>>> import numpy as np
>>> np.set_printoptions(suppress=True, linewidth=100)
>>> arr = np.loadtxt("sample12.csv", delimiter=",")
>>> print(arr)
[[12.  3.  1.]
 [ 0.  0.  0.]
 [ 0.  0.  0.]
 [ 0.  0.  0.]
 [ 0.  0.  0.]
 [ 9.  1.  1.]
 [12.  3.  1.]
 [ 3.  0.  0.]
 [ 0.  0.  0.]
 [ 6.  0.  0.]
 [ 0.  0.  0.]
 [12.  3.  1.]
 [ 0.  0.  0.]
 [ 3.  0.  0.]
 [ 0.  0.  0.]
 [ 0.  0.  0.]
 [ 6.  1.  0.]
 [ 6.  0.  1.]
 [ 0.  0.  0.]
 [ 6.  1.  0.]
 [ 0.  0.  0.]
 [ 3.  0.  0.]
 [ 0.  0.  0.]
 [ 0.  0.  0.]
 [ 6.  1.  0.]
 [ 0.  0.  0.]
 [ 0.  0.  0.]
 [ 3.  0.  0.]
 [ 3.  0.  1.]
 [ 0.  0.  0.]
 [ 3.  0.  0.]
 [ 0.  0.  0.]
 [ 3.  0.  0.]
 [ 0.  0.  0.]
 [ 6.  0.  1.]
 [ 0.  0.  0.]
 [ 0.  0.  0.]
 [ 0.  0.  0.]
 [ 3.  0.  0.]
 [ 0.  0.  0.]
 [ 0.  0.  0.]
 [ 3.  0.  0.]
 [ 0.  0.  0.]
 [ 0.  0.  0.]
 [ 0.  0.  0.]
 [ 6.  0.  0.]
 [ 0.  0.  0.]]
>>> Z = arr[[28, 38]].astype(float)
>>> for _ in range(7):
...     z = np.linalg.norm(arr[:, None] - Z, axis=-1).argmin(axis=1)
...     Z = np.array([arr[z == j].mean(axis=0) for j in range(2)])
... 
>>> print(z)
[0 1 1 1 1 0 0 1 1 0 1 0 1 1 1 1 0 0 1 0 1 1 1 1 0 1 1 1 1 1 1 1 1 1 0 1 1 1 1 1 1 1 1 1 1 0 1]
>>> np.round(Z[1] - Z[0], 1)
array([-7.2, -1.2, -0.5])
>>> np.bincount(z)
array([11, 36])
>>> np.abs(Z[1] - Z[0]).argmax()
np.int64(0)
>>> other = np.c_[arr[:, :2] @ np.array([[0, -1], [-1, -2]]), np.array([0, -3, 1, 0, 0, 2, 3, 2, -2, -2, 0, 0, -1, -1, 3, 0, -1, 2, -2, 1, 0, -1, 1, 0, 1, 2, 1, -1, 1, 2, 0, 2, -1, -3, -2, -2, 3, -2, 3, -2, 3, -2, -3, -3, 0, 3, 1])]
>>> other
array([[ -3., -18.,   0.],
       [  0.,   0.,  -3.],
       [  0.,   0.,   1.],
       [  0.,   0.,   0.],
       [  0.,   0.,   0.],
       [ -1., -11.,   2.],
       [ -3., -18.,   3.],
       [  0.,  -3.,   2.],
       [  0.,   0.,  -2.],
       [  0.,  -6.,  -2.],
       [  0.,   0.,   0.],
       [ -3., -18.,   0.],
       [  0.,   0.,  -1.],
       [  0.,  -3.,  -1.],
       [  0.,   0.,   3.],
       [  0.,   0.,   0.],
       [ -1.,  -8.,  -1.],
       [  0.,  -6.,   2.],
       [  0.,   0.,  -2.],
       [ -1.,  -8.,   1.],
       [  0.,   0.,   0.],
       [  0.,  -3.,  -1.],
       [  0.,   0.,   1.],
       [  0.,   0.,   0.],
       [ -1.,  -8.,   1.],
       [  0.,   0.,   2.],
       [  0.,   0.,   1.],
       [  0.,  -3.,  -1.],
       [  0.,  -3.,   1.],
       [  0.,   0.,   2.],
       [  0.,  -3.,   0.],
       [  0.,   0.,   2.],
       [  0.,  -3.,  -1.],
       [  0.,   0.,  -3.],
       [  0.,  -6.,  -2.],
       [  0.,   0.,  -2.],
       [  0.,   0.,   3.],
       [  0.,   0.,  -2.],
       [  0.,  -3.,   3.],
       [  0.,   0.,  -2.],
       [  0.,   0.,   3.],
       [  0.,  -3.,  -2.],
       [  0.,   0.,  -3.],
       [  0.,   0.,  -3.],
       [  0.,   0.,   0.],
       [  0.,  -6.,   3.],
       [  0.,   0.,   1.]])
>>> np.round(np.linalg.lstsq(arr, other[:, 0])[0], 1) + 0
array([ 0., -1.,  0.])
>>> arr - arr[0]
array([[  0.,   0.,   0.],
       [-12.,  -3.,  -1.],
       [-12.,  -3.,  -1.],
       [-12.,  -3.,  -1.],
       [-12.,  -3.,  -1.],
       [ -3.,  -2.,   0.],
       [  0.,   0.,   0.],
       [ -9.,  -3.,  -1.],
       [-12.,  -3.,  -1.],
       [ -6.,  -3.,  -1.],
       [-12.,  -3.,  -1.],
       [  0.,   0.,   0.],
       [-12.,  -3.,  -1.],
       [ -9.,  -3.,  -1.],
       [-12.,  -3.,  -1.],
       [-12.,  -3.,  -1.],
       [ -6.,  -2.,  -1.],
       [ -6.,  -3.,   0.],
       [-12.,  -3.,  -1.],
       [ -6.,  -2.,  -1.],
       [-12.,  -3.,  -1.],
       [ -9.,  -3.,  -1.],
       [-12.,  -3.,  -1.],
       [-12.,  -3.,  -1.],
       [ -6.,  -2.,  -1.],
       [-12.,  -3.,  -1.],
       [-12.,  -3.,  -1.],
       [ -9.,  -3.,  -1.],
       [ -9.,  -3.,   0.],
       [-12.,  -3.,  -1.],
       [ -9.,  -3.,  -1.],
       [-12.,  -3.,  -1.],
       [ -9.,  -3.,  -1.],
       [-12.,  -3.,  -1.],
       [ -6.,  -3.,   0.],
       [-12.,  -3.,  -1.],
       [-12.,  -3.,  -1.],
       [-12.,  -3.,  -1.],
       [ -9.,  -3.,  -1.],
       [-12.,  -3.,  -1.],
       [-12.,  -3.,  -1.],
       [ -9.,  -3.,  -1.],
       [-12.,  -3.,  -1.],
       [-12.,  -3.,  -1.],
       [-12.,  -3.,  -1.],
       [ -6.,  -3.,  -1.],
       [-12.,  -3.,  -1.]])
>>> np.diff(arr, axis=0)
array([[-12.,  -3.,  -1.],
       [  0.,   0.,   0.],
       [  0.,   0.,   0.],
       [  0.,   0.,   0.],
       [  9.,   1.,   1.],
       [  3.,   2.,   0.],
       [ -9.,  -3.,  -1.],
       [ -3.,   0.,   0.],
       [  6.,   0.,   0.],
       [ -6.,   0.,   0.],
       [ 12.,   3.,   1.],
       [-12.,  -3.,  -1.],
       [  3.,   0.,   0.],
       [ -3.,   0.,   0.],
       [  0.,   0.,   0.],
       [  6.,   1.,   0.],
       [  0.,  -1.,   1.],
       [ -6.,   0.,  -1.],
       [  6.,   1.,   0.],
       [ -6.,  -1.,   0.],
       [  3.,   0.,   0.],
       [ -3.,   0.,   0.],
       [  0.,   0.,   0.],
       [  6.,   1.,   0.],
       [ -6.,  -1.,   0.],
       [  0.,   0.,   0.],
       [  3.,   0.,   0.],
       [  0.,   0.,   1.],
       [ -3.,   0.,  -1.],
       [  3.,   0.,   0.],
       [ -3.,   0.,   0.],
       [  3.,   0.,   0.],
       [ -3.,   0.,   0.],
       [  6.,   0.,   1.],
       [ -6.,   0.,  -1.],
       [  0.,   0.,   0.],
       [  0.,   0.,   0.],
       [  3.,   0.,   0.],
       [ -3.,   0.,   0.],
       [  0.,   0.,   0.],
       [  3.,   0.,   0.],
       [ -3.,   0.,   0.],
       [  0.,   0.,   0.],
       [  0.,   0.,   0.],
       [  6.,   0.,   0.],
       [ -6.,   0.,   0.]])
>>> np.abs(arr).max()
np.float64(12.0)
>>> print(np.unravel_index(np.abs(arr).argmax(), arr.shape))
(np.int64(0), np.int64(0))
>>> print(np.round(arr.mean(axis=0), 1))
[2.4 0.3 0.1]
>>> hat = arr @ np.linalg.solve(arr.T @ arr, arr.T)
>>> np.round(np.linalg.eigvalsh(hat), 1) + 0
array([0., 0., 0., 0., 0., 0., 0., 0., 0., 0., 0., 0., 0., 0., 0., 0., 0., 0., 0., 0., 0., 0., 0.,
       0., 0., 0., 0., 0., 0., 0., 0., 0., 0., 0., 0., 0., 0., 0., 0., 0., 0., 0., 0., 0., 1., 1.,
       1.])
>>> np.trace(hat)
np.float64(3.0)
>>> np.linalg.matrix_rank(np.eye(47) - hat)
np.int64(44)
>>> x0 = np.array([0, -3, -2])
>>> arr * x0
array([[ 0., -9., -2.],
       [ 0., -0., -0.],
       [ 0., -0., -0.],
       [ 0., -0., -0.],
       [ 0., -0., -0.],
       [ 0., -3., -2.],
       [ 0., -9., -2.],
       [ 0., -0., -0.],
       [ 0., -0., -0.],
       [ 0., -0., -0.],
       [ 0., -0., -0.],
       [ 0., -9., -2.],
       [ 0., -0., -0.],
       [ 0., -0., -0.],
       [ 0., -0., -0.],
       [ 0., -0., -0.],
       [ 0., -3., -0.],
       [ 0., -0., -2.],
       [ 0., -0., -0.],
       [ 0., -3., -0.],
       [ 0., -0., -0.],
       [ 0., -0., -0.],
       [ 0., -0., -0.],
       [ 0., -0., -0.],
       [ 0., -3., -0.],
       [ 0., -0., -0.],
       [ 0., -0., -0.],
       [ 0., -0., -0.],
       [ 0., -0., -2.],
       [ 0., -0., -0.],
       [ 0., -0., -0.],
       [ 0., -0., -0.],
       [ 0., -0., -0.],
       [ 0., -0., -0.],
       [ 0., -0., -2.],
       [ 0., -0., -0.],
       [ 0., -0., -0.],
       [ 0., -0., -0.],
       [ 0., -0., -0.],
       [ 0., -0., -0.],
       [ 0., -0., -0.],
       [ 0., -0., -0.],
       [ 0., -0., -0.],
       [ 0., -0., -0.],
       [ 0., -0., -0.],
       [ 0., -0., -0.],
       [ 0., -0., -0.]])
>>> arr @ np.ones(3)
array([16.,  0.,  0.,  0.,  0., 11., 16.,  3.,  0.,  6.,  0., 16.,  0.,  3.,  0.,  0.,  7.,  7.,
        0.,  7.,  0.,  3.,  0.,  0.,  7.,  0.,  0.,  3.,  4.,  0.,  3.,  0.,  3.,  0.,  7.,  0.,
        0.,  0.,  3.,  0.,  0.,  3.,  0.,  0.,  0.,  6.,  0.])
>>> (arr * x0).sum(axis=1)
array([-11.,   0.,   0.,   0.,   0.,  -5., -11.,   0.,   0.,   0.,   0., -11.,   0.,   0.,   0.,
         0.,  -3.,  -2.,   0.,  -3.,   0.,   0.,   0.,   0.,  -3.,   0.,   0.,   0.,  -2.,   0.,
         0.,   0.,   0.,   0.,  -2.,   0.,   0.,   0.,   0.,   0.,   0.,   0.,   0.,   0.,   0.,
         0.,   0.])
>>> (arr @ x0).argmax()
np.int64(1)
>>> arr @ x0
array([-11.,   0.,   0.,   0.,   0.,  -5., -11.,   0.,   0.,   0.,   0., -11.,   0.,   0.,   0.,
         0.,  -3.,  -2.,   0.,  -3.,   0.,   0.,   0.,   0.,  -3.,   0.,   0.,   0.,  -2.,   0.,
         0.,   0.,   0.,   0.,  -2.,   0.,   0.,   0.,   0.,   0.,   0.,   0.,   0.,   0.,   0.,
         0.,   0.])
>>> M = np.loadtxt("data.csv", delimiter=",")
>>> M.round(1) + 0
array([[-1.8, -1.9, -1.4, -0.8, -0.4,  1.6,  1.6,  0.5,  0.9, -0.6],
       [-1. , -0.6,  0.1,  0. , -2.9,  0.2, -0.9, -1.4, -1.4,  1.2],
       [ 0.8,  0.9,  0.1, -1.3, -0.2,  0. ,  1.7, -1.8,  1.7,  1.9],
       [ 1.5,  0.1,  1.6, -0.5, -1.2,  2.4, -0.7,  0.1,  0.9, -1.4],
       [-0.3,  0.4,  0.9, -1.6, -0.9, -0.6, -0.3,  3. ,  0.4,  1.5],
       [-1.5,  1.9,  1.5, -0.4, -0.2,  0.1,  1.9, -0.1, -1.4, -1.2],
       [-0.3,  2.4, -2.2,  0.3,  0.2,  1.9, -0.7,  0.4, -0.4,  0.8],
       [-1. ,  0.8,  0.4,  2.7, -1.3, -0.5,  0.2,  0.4,  2.2, -0.1],
       [ 2.2, -0.1, -1.3,  0.7, -1.6, -0.5,  1.9,  1. , -1. , -0.5],
       [ 0.3, -0.9,  1.4,  1.8,  1. ,  1.7,  1. ,  0.4, -1. ,  2. ]])
>>> round(M[:, 2] @ M[:, 0], 1)
np.float64(-0.0)
>>> np.round(M.T @ M, 1) + 0
array([[16.,  0.,  0.,  0.,  0.,  0.,  0.,  0.,  0.,  0.],
       [ 0., 16.,  0.,  0.,  0.,  0.,  0.,  0.,  0.,  0.],
       [ 0.,  0., 16.,  0.,  0.,  0.,  0.,  0.,  0.,  0.],
       [ 0.,  0.,  0., 16.,  0.,  0.,  0.,  0.,  0.,  0.],
       [ 0.,  0.,  0.,  0., 16.,  0.,  0.,  0.,  0.,  0.],
       [ 0.,  0.,  0.,  0.,  0., 16.,  0.,  0.,  0.,  0.],
       [ 0.,  0.,  0.,  0.,  0.,  0., 16.,  0.,  0.,  0.],
       [ 0.,  0.,  0.,  0.,  0.,  0.,  0., 16.,  0.,  0.],
       [ 0.,  0.,  0.,  0.,  0.,  0.,  0.,  0., 16.,  0.],
       [ 0.,  0.,  0.,  0.,  0.,  0.,  0.,  0.,  0., 16.]])
>>> np.round(np.linalg.pinv(M), 1) + 0
array([[-0.1, -0.1,  0.1,  0.1,  0. , -0.1,  0. , -0.1,  0.1,  0. ],
       [-0.1,  0. ,  0.1,  0. ,  0. ,  0.1,  0.2,  0. ,  0. , -0.1],
       [-0.1,  0. ,  0. ,  0.1,  0.1,  0.1, -0.1,  0. , -0.1,  0.1],
       [ 0. ,  0. , -0.1,  0. , -0.1,  0. ,  0. ,  0.2,  0. ,  0.1],
       [ 0. , -0.2,  0. , -0.1, -0.1,  0. ,  0. , -0.1, -0.1,  0.1],
       [ 0.1,  0. ,  0. ,  0.2,  0. ,  0. ,  0.1,  0. ,  0. ,  0.1],
       [ 0.1, -0.1,  0.1,  0. ,  0. ,  0.1,  0. ,  0. ,  0.1,  0.1],
       [ 0. , -0.1, -0.1,  0. ,  0.2,  0. ,  0. ,  0. ,  0.1,  0. ],
       [ 0.1, -0.1,  0.1,  0.1,  0. , -0.1,  0. ,  0.1, -0.1, -0.1],
       [ 0. ,  0.1,  0.1, -0.1,  0.1, -0.1,  0. ,  0. ,  0. ,  0.1]])
>>> x0 = np.array([9, 6, 0, 3, 8, 5, 5, 3, 2, 8])
>>> rhs = M @ x0
>>> rhs.round(1)
array([-17.8, -37. ,  28.9,   2.6,   5.7,  -8.2,  27. ,  -3.1,  13.1,  39.2])
>>> np.round(np.linalg.solve(M, rhs), 1) + 0
array([9., 6., 0., 3., 8., 5., 5., 3., 2., 8.])
>>> np.round(np.linalg.solve(M, rhs + M[:, 1]), 1) + 0
array([9., 7., 0., 3., 8., 5., 5., 3., 2., 8.])
>>> np.allclose(M @ M.T, M.T @ M)
True
>>> np.round(np.sort(np.abs(np.linalg.eigvals(M))), 1)
array([4., 4., 4., 4., 4., 4., 4., 4., 4., 4.])
>>> print(np.round((M + M.T) / 2, 1) + 0)
[[-1.8 -1.4 -0.3  0.4 -0.3  0.   0.7 -0.2  1.6 -0.1]
 [-1.4 -0.6  0.5  0.1 -1.3  1.1  0.8 -0.3 -0.7  0.1]
 [-0.3  0.5  0.1  0.2  0.3  0.8 -0.2 -0.7  0.2  1.6]
 [ 0.4  0.1  0.2 -0.5 -1.4  1.  -0.2  1.4  0.8  0.2]
 [-0.3 -1.3  0.3 -1.4 -0.9 -0.4  0.   0.9 -0.6  1.3]
 [ 0.   1.1  0.8  1.  -0.4  0.1  1.9 -0.3 -1.   0.2]
 [ 0.7  0.8 -0.2 -0.2  0.   1.9 -0.7  0.3  0.8  0.9]
 [-0.2 -0.3 -0.7  1.4  0.9 -0.3  0.3  0.4  1.6  0.2]
 [ 1.6 -0.7  0.2  0.8 -0.6 -1.   0.8  1.6 -1.  -0.7]
 [-0.1  0.1  1.6  0.2  1.3  0.2  0.9  0.2 -0.7  2. ]]
>>> print(round(float(np.abs(np.linalg.eigvals(M)).max()), 1))
4.0
>>> np.round(np.trace(M), 1)
np.float64(-3.0)
